$ python -q
>>> import numpy as np
>>> import numpy.linalg as la
>>> np.set_printoptions(precision=2, suppress=True, linewidth=120, floatmode="fixed")
>>> J = np.loadtxt("arr.csv", delimiter=",")
>>> J
array([[-25.14,  -9.24, -24.02, -11.99, -26.19, -20.48],
       [-25.57, -10.23, -25.31, -10.83, -24.90, -20.43],
       [-24.15, -10.84, -26.02,  -9.13, -26.30, -19.37],
       [-27.07, -10.35, -25.54,  -9.95, -24.83, -19.24],
       [-25.87, -11.73, -24.88, -10.13, -25.13, -20.71],
       [-25.27,  -8.89, -22.66,  -8.47, -24.76, -20.86],
       [-25.46, -10.35, -25.05,  -9.17, -24.17, -19.54],
       [-28.05, -10.55, -25.57,  -9.01, -23.37, -20.02],
       [-25.26, -10.57, -25.28, -10.34, -23.90, -19.16],
       [-25.18, -11.35, -25.43, -11.05, -25.43, -19.29],
       [-25.50,  -9.24, -26.30, -10.57, -27.86, -19.58],
       [-24.15,  -9.88, -24.82, -10.10, -23.11, -19.54],
       [-25.48,  -8.87, -23.94,  -7.16, -23.46, -20.30],
       [-24.33, -10.13, -25.58,  -9.26, -25.29, -20.58],
       [-26.00, -11.22, -25.33,  -8.94, -25.69, -17.28],
       [-25.37, -12.55, -24.40,  -7.83, -25.40, -21.04],
       [-25.26, -10.20, -23.94, -11.22, -24.04, -19.66],
       [-23.14, -10.44, -24.68, -11.47, -24.91, -19.23],
       [-24.39,  -9.26, -26.29, -10.62, -24.46, -18.78],
       [-25.21,  -7.52, -24.92,  -9.48, -25.15, -21.34],
       [-27.25, -11.18, -25.42,  -8.98, -23.95, -19.85],
       [-24.25, -10.12, -23.80, -10.22, -27.33, -19.13],
       [-25.79,  -9.67, -26.34,  -7.13, -24.11, -21.26],
       [-24.90,  -8.42, -23.63, -10.48, -26.48, -21.40],
       [-24.19, -10.53, -24.67,  -8.35, -24.11, -20.02],
       [-22.52, -10.93, -24.02,  -9.55, -25.36, -20.93],
       [-24.01,  -8.97, -25.00, -10.90, -25.33, -20.01],
       [-24.10,  -9.80, -23.71, -10.22, -25.45, -19.94],
       [-24.55, -10.47, -24.72,  -9.97, -24.96, -20.56],
       [-24.19, -10.14, -24.45, -11.00, -26.53, -22.08],
       [-26.59, -10.41, -25.40,  -9.46, -24.70, -18.47],
       [-25.57, -11.20, -24.94,  -9.19, -25.58, -21.55],
       [-25.25,  -9.61, -24.61,  -9.99, -25.24, -19.12]])
>>> vec = np.array([1, 1, -3, 2, -2, 1])
>>> target = J @ vec
>>> la.solve(J.T @ J, J.T @ target)
array([ 1.00,  1.00, -3.00,  2.00, -2.00,  1.00])
>>> np.round(la.pinv(J) @ J, 2) + 0
array([[1.00, 0.00, 0.00, 0.00, 0.00, 0.00],
       [0.00, 1.00, 0.00, 0.00, 0.00, 0.00],
       [0.00, 0.00, 1.00, 0.00, 0.00, 0.00],
       [0.00, 0.00, 0.00, 1.00, 0.00, 0.00],
       [0.00, 0.00, 0.00, 0.00, 1.00, 0.00],
       [0.00, 0.00, 0.00, 0.00, 0.00, 1.00]])
>>> la.lstsq(J, target)[0]
array([ 1.00,  1.00, -3.00,  2.00, -2.00,  1.00])
>>> rng = np.random.default_rng(895)
>>> target = target + 0.05 * rng.normal(size=33)
>>> target
array([45.50, 47.83, 58.08, 49.70, 46.39, 45.54, 49.79, 46.83, 47.96, 49.24, 59.16, 46.99, 49.75, 53.83, 55.04, 49.39,
       42.40, 48.04, 54.06, 52.09, 47.87, 52.06, 56.28, 48.08, 50.74, 49.29, 50.88, 47.63, 48.56, 47.93, 51.09, 49.35,
       50.36])
>>> c, *_ = la.lstsq(J, target)
>>> round(la.norm(target - J @ c), 2)
np.float64(0.29)
